% python3 -q
>>> import numpy as np
>>> from numpy import linalg as LA
>>> np.set_printoptions(suppress=True, linewidth=160)
>>> rng = np.random.default_rng(250)
>>> ang = np.sort(rng.uniform(-2, 2, 25))
>>> mat = np.c_[ang, ang ** 2, ang ** 3] @ np.array([[-2, 2, 4], [-3, -5, -4], [-2, 1, -2]])
>>> mat.round(2)
array([[  6.78, -28.95,  -8.3 ],
       [  5.6 , -25.8 ,  -8.49],
       [  5.55, -25.65,  -8.5 ],
       [  4.52, -22.67,  -8.53],
       [  4.3 , -21.99,  -8.52],
       [  2.53, -15.82,  -8.02],
       [  2.33, -15.01,  -7.9 ],
       [  2.31, -14.93,  -7.88],
       [  1.48, -11.04,  -7.02],
       [  1.21,  -9.47,  -6.54],
       [  0.95,  -7.58,  -5.83],
       [  0.75,  -5.79,  -4.99],
       [  0.38,  -1.07,  -1.5 ],
       [  0.16,  -0.22,  -0.39],
       [ -0.28,   0.17,   0.41],
       [ -0.33,   0.18,   0.47],
       [ -0.59,   0.21,   0.66],
       [ -1.55,   0.02,   0.82],
       [ -2.88,  -0.45,   0.46],
       [ -4.95,  -1.24,  -0.62],
       [ -6.2 ,  -1.71,  -1.44],
       [ -7.35,  -2.13,  -2.25],
       [-11.81,  -3.58,  -5.74],
       [-12.2 ,  -3.69,  -6.07],
       [-18.91,  -5.46, -11.88]])
>>> Xc = mat - mat.mean(axis=0)
>>> evecs = LA.svd(Xc)[2][:2]
>>> M2 = Xc - Xc @ evecs.T @ evecs
>>> np.round((Xc @ evecs.T).std(axis=0), 2)
array([10.63,  5.03])
>>> np.round(np.cov(Xc @ evecs.T, rowvar=False), 2) + 0
array([[117.62,   0.  ],
       [  0.  ,  26.39]])
>>> LA.norm(M2, axis=1).round(6).argmax()
np.int64(0)
>>> np.round(M2.std(axis=0), 2)
array([0.5 , 0.57, 1.17])
>>> np.round(np.diag(evecs.T @ evecs), 2)
array([0.87, 0.83, 0.3 ])
>>> M2 = np.c_[mat[:, :1] @ np.array([[1]]), np.array([-1, -9, -6, 8, 4, -8, 8, -6, 2, 7, -6, -2, 4, 8, -4, 7, -6, -5, 4, -5, 6, -1, 5, 7, 1])]
>>> M2.round(2)
array([[  6.78,  -1.  ],
       [  5.6 ,  -9.  ],
       [  5.55,  -6.  ],
       [  4.52,   8.  ],
       [  4.3 ,   4.  ],
       [  2.53,  -8.  ],
       [  2.33,   8.  ],
       [  2.31,  -6.  ],
       [  1.48,   2.  ],
       [  1.21,   7.  ],
       [  0.95,  -6.  ],
       [  0.75,  -2.  ],
       [  0.38,   4.  ],
       [  0.16,   8.  ],
       [ -0.28,  -4.  ],
       [ -0.33,   7.  ],
       [ -0.59,  -6.  ],
       [ -1.55,  -5.  ],
       [ -2.88,   4.  ],
       [ -4.95,  -5.  ],
       [ -6.2 ,   6.  ],
       [ -7.35,  -1.  ],
       [-11.81,   5.  ],
       [-12.2 ,   7.  ],
       [-18.91,   1.  ]])
>>> LA.matrix_rank(M2)
np.int64(2)
>>> np.round(LA.norm(LA.qr(mat)[0].T @ M2, axis=0) ** 2 / ((M2 ** 2).sum(axis=0) + 1e-12), 2)
array([1.  , 0.07])
>>> np.round(LA.norm(M2 - mat @ LA.lstsq(mat, M2)[0], axis=0), 2) + 0
array([ 0.  , 27.54])
>>> LA.matrix_rank(np.c_[mat, M2])
np.int64(4)
>>> np.round(LA.lstsq(mat, M2[:, 0])[0], 2) + 0
array([1., 0., 0.])
>>> vec = np.array([-7, -8, -4])
>>> target = mat @ vec
>>> np.round(LA.solve(mat.T @ mat, mat.T @ target), 2)
array([-7., -8., -4.])
>>> target = target + 0.05 * rng.normal(size=25)
>>> target.round(2)
array([217.33, 201.23, 200.32, 183.84, 179.8 , 140.91, 135.4 , 134.76, 105.99,  93.52,  77.36,  61.  ,  11.91,   2.22,  -0.99,  -0.96,  -0.15,   7.43,  21.99,
        47.05,  62.83,  77.49, 134.25, 139.28, 223.61])
>>> b, *_ = LA.lstsq(mat, target)
>>> b.round()
array([-7., -8., -4.])
>>> [round(float(LA.norm(LA.solve(mat.T @ mat + lam * np.eye(3), mat.T @ target))), 2) for lam in (0, 1, 10, 100)]
[11.36, 11.34, 11.22, 10.55]
